% python3 -q
>>> import numpy as np
>>> import numpy.linalg as la
>>> np.set_printoptions(precision=3, suppress=True, linewidth=140, sign=" ")
>>> def tidy(a):
...     return np.round(a, 3) + 0
... 
>>> feats = np.cumsum(np.array([[1, 2, 2, 2],
...     [-1, 1, 2, 0],
...     [1, 2, 2, 1],
...     [2, 0, -2, -2],
...     [0, -2, -1, 2],
...     [0, -1, 1, -1],
...     [1, 1, 2, -1],
...     [-1, 0, -1, 2],
...     [0, 0, 0, 0],
...     [1, -1, 1, -2],
...     [1, -1, -2, 1],
...     [2, 0, -2, 0],
...     [-2, -2, 1, 2],
...     [-1, -2, -1, 0],
...     [1, -2, -1, -1]]), axis=0)
>>> feats
array([[ 1,  2,  2,  2],
       [ 0,  3,  4,  2],
       [ 1,  5,  6,  3],
       [ 3,  5,  4,  1],
       [ 3,  3,  3,  3],
       [ 3,  2,  4,  2],
       [ 4,  3,  6,  1],
       [ 3,  3,  5,  3],
       [ 3,  3,  5,  3],
       [ 4,  2,  6,  1],
       [ 5,  1,  4,  2],
       [ 7,  1,  2,  2],
       [ 5, -1,  3,  4],
       [ 4, -3,  2,  4],
       [ 5, -5,  1,  3]])
>>> z = feats[:, 2] > np.median(feats[:, 2])
>>> f = feats[z].mean(axis=0) - feats[~z].mean(axis=0)
>>> z.astype(int)
array([ 0,  0,  1,  0,  0,  0,  1,  1,  1,  1,  0,  0,  0,  0,  0])
>>> tidy(f)
array([-0.6,  2.4,  2.7, -0.3])
>>> G = np.cov(feats, rowvar=False)
>>> np.argsort(-feats.std(axis=0).round(6), kind="stable")
array([ 1,  0,  2,  3])
>>> tidy(feats.std(axis=0))
array([ 1.744,  2.653,  1.558,  0.952])
>>> np.median(feats, axis=0)
array([ 3.,  2.,  4.,  2.])
>>> tidy(np.polyfit(feats[:, 3], feats[:, 0], 1))
array([ 0.118,  3.118])
>>> print(tidy(np.corrcoef(feats.T)))
[[ 1.    -0.527 -0.314  0.064]
 [-0.527  1.     0.706 -0.491]
 [-0.314  0.706  1.    -0.396]
 [ 0.064 -0.491 -0.396  1.   ]]
>>> vec = np.array([0, -3, -1, 1])
>>> rhs = feats @ vec
>>> rhs
array([ -6, -11, -18, -18,  -9,  -8, -14, -11, -11, -11,  -5,  -3,   4,  11,  17])
>>> rng = np.random.default_rng(776)
>>> rhs = rhs + 0.05 * rng.normal(size=15)
>>> tidy(rhs)
array([ -6.045, -11.075, -17.975, -18.057,  -9.065,  -8.053, -13.968, -11.034, -10.961, -10.901,  -5.07 ,  -3.085,   4.044,  10.922,
        16.977])
>>> c, *_ = la.lstsq(feats, rhs)
>>> tidy(c)
array([-0.01 , -3.016, -0.976,  0.979])
